>>> import numpy as np
>>> import numpy.linalg as la
>>> np.set_printoptions(suppress=True, linewidth=160)
>>> A = np.load("block7.npy")
>>> print(A)
[[0 7 0 0]
 [3 3 0 0]
 [0 0 0 7]
 [0 0 3 3]]
>>> print((A + A.T) / 2)
[[0. 5. 0. 0.]
 [5. 3. 0. 0.]
 [0. 0. 0. 5.]
 [0. 0. 5. 3.]]
>>> print(np.allclose(A @ A.T, A.T @ A))
False
>>> print(round(np.abs(la.eigvals(A)).max(), 2))
6.32
>>> print(la.matrix_power(A, 2))
[[21 21  0  0]
 [ 9 30  0  0]
 [ 0  0 21 21]
 [ 0  0  9 30]]
>>> print(A @ A)
[[21 21  0  0]
 [ 9 30  0  0]
 [ 0  0 21 21]
 [ 0  0  9 30]]
>>> assert A == A.T
Traceback (most recent call last):
  File "<python-input-10>", line 1, in <module>
    assert A == A.T
           ^^^^^^^^
ValueError: The truth value of an array with more than one element is ambiguous. Use a.any() or a.all()
>>> print((A - A.T) / 2)
[[ 0.  2.  0.  0.]
 [-2.  0.  0.  0.]
 [ 0.  0.  0.  2.]
 [ 0.  0. -2.  0.]]
>>> print(np.round(np.sort(np.abs(la.eigvals(A))), 2))
[3.32 3.32 6.32 6.32]
>>> B = A / la.norm(A, axis=1, keepdims=True)
>>> G = B @ B.T
>>> print((G - 2 * np.eye(4)).round(6).argmax(axis=1))
[1 0 3 2]
>>> print(G[0].round(2))
[1.   0.71 0.   0.  ]
>>> print(np.degrees(np.arccos(np.clip(G[0, 1], -1, 1))))
45.0
>>> print(np.round(la.norm(B, axis=1), 2))
[1. 1. 1. 1.]
>>> q, Rm = la.qr(A)
>>> print(np.abs(np.diag(Rm)))
[3. 7. 3. 7.]
>>> print(np.allclose(Rm.T @ Rm, A.T @ A))
True
>>> print(Rm)
[[-3. -3.  0.  0.]
 [ 0. -7.  0.  0.]
 [ 0.  0. -3. -3.]
 [ 0.  0.  0. -7.]]
>>> print(np.trace(q @ q.T))
4.0
>>> print(q.T @ q)
[[1. 0. 0. 0.]
 [0. 1. 0. 0.]
 [0. 0. 1. 0.]
 [0. 0. 0. 1.]]
>>> print(np.round(np.sort(la.eigvals(A).real), 2))
[-3.32 -3.32  6.32  6.32]
>>> print((la.matrix_power((A != 0) + (A.T != 0) + np.eye(4), 4) > 0).astype(int))
[[1 1 0 0]
 [1 1 0 0]
 [0 0 1 1]
 [0 0 1 1]]
>>> print(A @ A)
[[21 21  0  0]
 [ 9 30  0  0]
 [ 0  0 21 21]
 [ 0  0  9 30]]
>>> ev, V = la.eig(A)
>>> print(np.round(np.sort(la.eigvals(la.inv(A))), 2))
[-0.3  -0.3   0.16  0.16]
>>> print(np.round(np.sort(la.eigvals(A.T)), 2))
[-3.32 -3.32  6.32  6.32]
>>> print(round(np.prod(ev), 2))
441.0
>>> print(np.round(A @ V[:, 0] - ev[0] * V[:, 0], 2) + 0)
[0. 0. 0. 0.]
>>> print(ev.round(2))
[-3.32  6.32 -3.32  6.32]
>>> feats = np.load("test3.npy")
>>> print(feats)
[[ 0 -2  0  0  0  0  0]
 [ 0  0  1  0  0  0  0]
 [ 0  0  0  0  0  0  3]
 [ 0  0  0  2  0  0  0]
 [ 0  0  0  0  0 -2  0]
 [ 0  0  0  0  1  0  0]
 [ 1  0  0  0  0  0  0]]
>>> f, r1 = feats[3], feats[5]
>>> print(f @ r1)
0
>>> pr = (f @ r1) / (f @ f) * f
>>> print(la.matrix_rank(np.outer(f, r1)))
1
>>> print(round(float(la.norm(f + r1) ** 2 + la.norm(f - r1) ** 2), 2))
10.0
>>> print(np.outer(f, r1))
[[0 0 0 0 0 0 0]
 [0 0 0 0 0 0 0]
 [0 0 0 0 0 0 0]
 [0 0 0 0 2 0 0]
 [0 0 0 0 0 0 0]
 [0 0 0 0 0 0 0]
 [0 0 0 0 0 0 0]]
>>> print(pr)
[0. 0. 0. 0. 0. 0. 0.]
>>> print((r1 - pr) @ f)
0.0
>>> f = np.array([2, 0, 0, 2, 2, 3, 2])
>>> B = feats + np.outer(f, np.eye(7)[4])
>>> print(la.matrix_rank(la.inv(B) - la.inv(feats), tol=1e-8))
1
>>> print(la.matrix_rank(B - feats))
1
>>> print((feats != 0).astype(int))
[[0 1 0 0 0 0 0]
 [0 0 1 0 0 0 0]
 [0 0 0 0 0 0 1]
 [0 0 0 1 0 0 0]
 [0 0 0 0 0 1 0]
 [0 0 0 0 1 0 0]
 [1 0 0 0 0 0 0]]
>>> print(np.round(la.svd(feats, compute_uv=False), 2))
[3. 2. 2. 2. 1. 1. 1.]
>>> print(feats @ feats.T)
[[4 0 0 0 0 0 0]
 [0 1 0 0 0 0 0]
 [0 0 9 0 0 0 0]
 [0 0 0 4 0 0 0]
 [0 0 0 0 4 0 0]
 [0 0 0 0 0 1 0]
 [0 0 0 0 0 0 1]]
>>> print(np.round(la.pinv(feats), 2))
[[ 0.    0.    0.    0.    0.    0.    1.  ]
 [-0.5   0.    0.    0.    0.    0.    0.  ]
 [ 0.    1.    0.    0.    0.    0.    0.  ]
 [ 0.    0.    0.    0.5   0.    0.    0.  ]
 [ 0.    0.    0.    0.    0.    1.    0.  ]
 [ 0.    0.    0.    0.   -0.5   0.    0.  ]
 [ 0.    0.    0.33  0.    0.    0.    0.  ]]
>>> m1 = np.loadtxt("w.csv", delimiter=",")
>>> print(m1.round(2) + 0)
[[ 0.97  0.07 -0.01  0.03 -0.08  0.02  0.    0.08 -0.03 -0.09  0.02  0.06]
 [ 0.07  0.8   0.16 -0.14  0.14 -0.07 -0.12 -0.24 -0.01  0.08 -0.08 -0.09]
 [-0.01  0.16  0.75  0.16  0.03  0.08  0.23  0.17  0.13  0.16  0.09 -0.03]
 [ 0.03 -0.14  0.16  0.89  0.04 -0.06 -0.13 -0.16 -0.06 -0.04 -0.07 -0.02]
 [-0.08  0.14  0.03  0.04  0.78  0.02 -0.06  0.17 -0.11 -0.27  0.02  0.16]
 [ 0.02 -0.07  0.08 -0.06  0.02  0.97 -0.07 -0.08 -0.03 -0.01 -0.03 -0.01]
 [ 0.   -0.12  0.23 -0.13 -0.06 -0.07  0.79 -0.12 -0.13 -0.19 -0.08  0.05]
 [ 0.08 -0.24  0.17 -0.16  0.17 -0.08 -0.12  0.72  0.    0.11 -0.09 -0.11]
 [-0.03 -0.01  0.13 -0.06 -0.11 -0.03 -0.13  0.    0.89 -0.19 -0.03  0.08]
 [-0.09  0.08  0.16 -0.04 -0.27 -0.01 -0.19  0.11 -0.19  0.61 -0.02  0.2 ]
 [ 0.02 -0.08  0.09 -0.07  0.02 -0.03 -0.08 -0.09 -0.03 -0.02  0.96 -0.01]
 [ 0.06 -0.09 -0.03 -0.02  0.16 -0.01  0.05 -0.11  0.08  0.2  -0.01  0.89]]
>>> print(np.round(m1 @ la.pinv(m1) @ m1, 2) + 0)
[[ 0.97  0.07 -0.01  0.03 -0.08  0.02  0.    0.08 -0.03 -0.09  0.02  0.06]
 [ 0.07  0.8   0.16 -0.14  0.14 -0.07 -0.12 -0.24 -0.01  0.08 -0.08 -0.09]
 [-0.01  0.16  0.75  0.16  0.03  0.08  0.23  0.17  0.13  0.16  0.09 -0.03]
 [ 0.03 -0.14  0.16  0.89  0.04 -0.06 -0.13 -0.16 -0.06 -0.04 -0.07 -0.02]
 [-0.08  0.14  0.03  0.04  0.78  0.02 -0.06  0.17 -0.11 -0.27  0.02  0.16]
 [ 0.02 -0.07  0.08 -0.06  0.02  0.97 -0.07 -0.08 -0.03 -0.01 -0.03 -0.01]
 [ 0.   -0.12  0.23 -0.13 -0.06 -0.07  0.79 -0.12 -0.13 -0.19 -0.08  0.05]
 [ 0.08 -0.24  0.17 -0.16  0.17 -0.08 -0.12  0.72  0.    0.11 -0.09 -0.11]
 [-0.03 -0.01  0.13 -0.06 -0.11 -0.03 -0.13  0.    0.89 -0.19 -0.03  0.08]
 [-0.09  0.08  0.16 -0.04 -0.27 -0.01 -0.19  0.11 -0.19  0.61 -0.02  0.2 ]
 [ 0.02 -0.08  0.09 -0.07  0.02 -0.03 -0.08 -0.09 -0.03 -0.02  0.96 -0.01]
 [ 0.06 -0.09 -0.03 -0.02  0.16 -0.01  0.05 -0.11  0.08  0.2  -0.01  0.89]]
>>> print(np.abs(np.diag(la.qr(m1)[1])) > 1e-9)
[ True  True  True  True  True  True  True  True  True  True False False]
>>> print(np.unique(m1.round(6), axis=0).shape)
(12, 12)
>>> x = np.array([3, 1, 0, 0])
>>> h1 = np.maximum(A @ x, 0)
>>> print(np.maximum(A @ x, 0) - np.maximum(-A @ x, 0))
[ 7 12  0  0]
>>> print(A * (h1 > 1e-9)[:, None])
[[0 7 0 0]
 [3 3 0 0]
 [0 0 0 0]
 [0 0 0 0]]
>>> E = np.loadtxt("layer10.csv", delimiter=",")
>>> print(E.round(2) + 0)
[[ 1.85  1.03 -1.65  0.    1.1   1.44  0.81 -1.48 -1.5  -0.11  1.99  0.38  1.38]
 [ 1.03  1.59  0.7  -1.74  1.55 -0.82  1.22 -2.83 -0.17 -1.62  1.67 -0.55  0.42]
 [-1.65  0.7   0.83 -0.05  1.86 -1.78 -0.38  0.56  0.89 -0.11  0.09  1.26  2.26]
 [ 0.   -1.74 -0.05 -0.03 -0.53 -0.72  1.52  2.49 -1.34  0.37 -1.41  0.14  0.34]
 [ 1.1   1.55  1.86 -0.53  1.96  0.38  0.54  0.19 -0.63  0.13  1.05  3.12  4.06]
 [ 1.44 -0.82 -1.78 -0.72  0.38  0.97  1.02  0.2  -1.22  0.74  1.09  2.31  0.23]
 [ 0.81  1.22 -0.38  1.52  0.54  1.02  0.85  0.58 -1.03 -1.84  0.49  0.03 -3.43]
 [-1.48 -2.83  0.56  2.49  0.19  0.2   0.58 -4.5   0.19  3.32  2.1  -1.03  2.73]
 [-1.5  -0.17  0.89 -1.34 -0.63 -1.22 -1.03  0.19  0.97 -1.04 -1.87  2.93  1.21]
 [-0.11 -1.62 -0.11  0.37  0.13  0.74 -1.84  3.32 -1.04  2.36  0.27 -0.28  1.79]
 [ 1.99  1.67  0.09 -1.41  1.05  1.09  0.49  2.1  -1.87  0.27  4.08  1.55 -0.89]
 [ 0.38 -0.55  1.26  0.14  3.12  2.31  0.03 -1.03  2.93 -0.28  1.55 -2.69 -0.91]
 [ 1.38  0.42  2.26  0.34  4.06  0.23 -3.43  2.73  1.21  1.79 -0.89 -0.91  0.75]]
>>> def softmax(z):
...     e = np.exp(z - z.max(axis=-1, keepdims=True))
...     return e / e.sum(axis=-1, keepdims=True)
... 
>>> print(np.round(softmax(E).sum(axis=1), 2))
[1. 1. 1. 1. 1. 1. 1. 1. 1. 1. 1. 1. 1.]
>>> print(np.round(softmax(10 * E[2]), 2) + 0)
[0.   0.   0.   0.   0.02 0.   0.   0.   0.   0.   0.   0.   0.98]
>>> print(np.round(softmax(E[2] + -1), 2))
[0.01 0.06 0.07 0.03 0.2  0.01 0.02 0.05 0.08 0.03 0.03 0.11 0.3 ]
>>> att = E @ E.T / np.sqrt(13)
>>> print(softmax(att).round(6).argmax(axis=1))
[ 0  1  2  3  4  5  6  7  8  9 10 11 12]
>>> print(np.round(softmax(att)[2] @ E, 2))
[-0.58  0.81  1.22 -0.26  1.8  -0.91 -0.36  0.54  0.45  0.05  0.17  1.73  2.55]
>>> print(round(la.norm(E[11] - E[10]), 2))
8.64
>>> print(np.round(la.norm(E, axis=1), 2))
[4.65 5.06 4.31 4.05 6.28 4.15 4.84 7.84 4.84 5.27 6.25 6.1  7.07]
>>> print(np.round(E[11] @ E[10], 2))
0.81
>>> arr = np.loadtxt("m.csv", delimiter=",")
>>> print(arr)
[[26. -3. -4.  2.  1. -3.  0. -5. -1.  3.  5.  0. -5.]
 [-4. 15.  5.  0. -1.  0.  1.  0.  2. -3.  5. -2.  5.]
 [ 5. -4. 18.  4.  2. -2. -3.  1. -5. -2. -3.  3.  5.]
 [ 4.  2.  0. 28. -5.  4.  3.  3.  4.  2. -2.  0. -5.]
 [-4. -4.  0. -4.  9. -4.  3.  1.  2. -2.  3.  1.  1.]
 [-4. -4.  5.  3.  3. 14. -3. -2.  4. -2. -2.  0.  0.]
 [-1. -3. -1.  5.  4.  1. 23. -2. -5.  4.  0. -3.  2.]
 [-5. -1. -5. -1.  3.  5. -1.  1.  3. -5.  4.  3. -1.]
 [-1. -1. -3.  2.  0.  5. -4.  1. 24.  3.  2. -2.  5.]
 [ 5. -5.  0.  5.  2.  2. -3. -2.  4. 17.  1.  0. -4.]
 [-4.  4. -2. -1. -1.  0. -4. -3. -4. -5. 29.  3. -4.]
 [ 1.  1. -5.  5. -1. -5.  4.  1. -5. -4. -2.  2.  5.]
 [-5. -3. -5. -5. -1.  3. -3.  4.  5.  3. -2.  4. 16.]]
>>> B = la.invert(arr)
Traceback (most recent call last):
  File "<python-input-75>", line 1, in <module>
    B = la.invert(arr)
        ^^^^^^^^^
AttributeError: module 'numpy.linalg' has no attribute 'invert'
>>> B = la.inv(arr)
>>> print(round(float(la.det(arr) * la.det(B)), 2))
1.0
>>> print(round(la.slogdet(arr)[0], 2))
1.0
>>> print(np.allclose(B, arr.T))
False
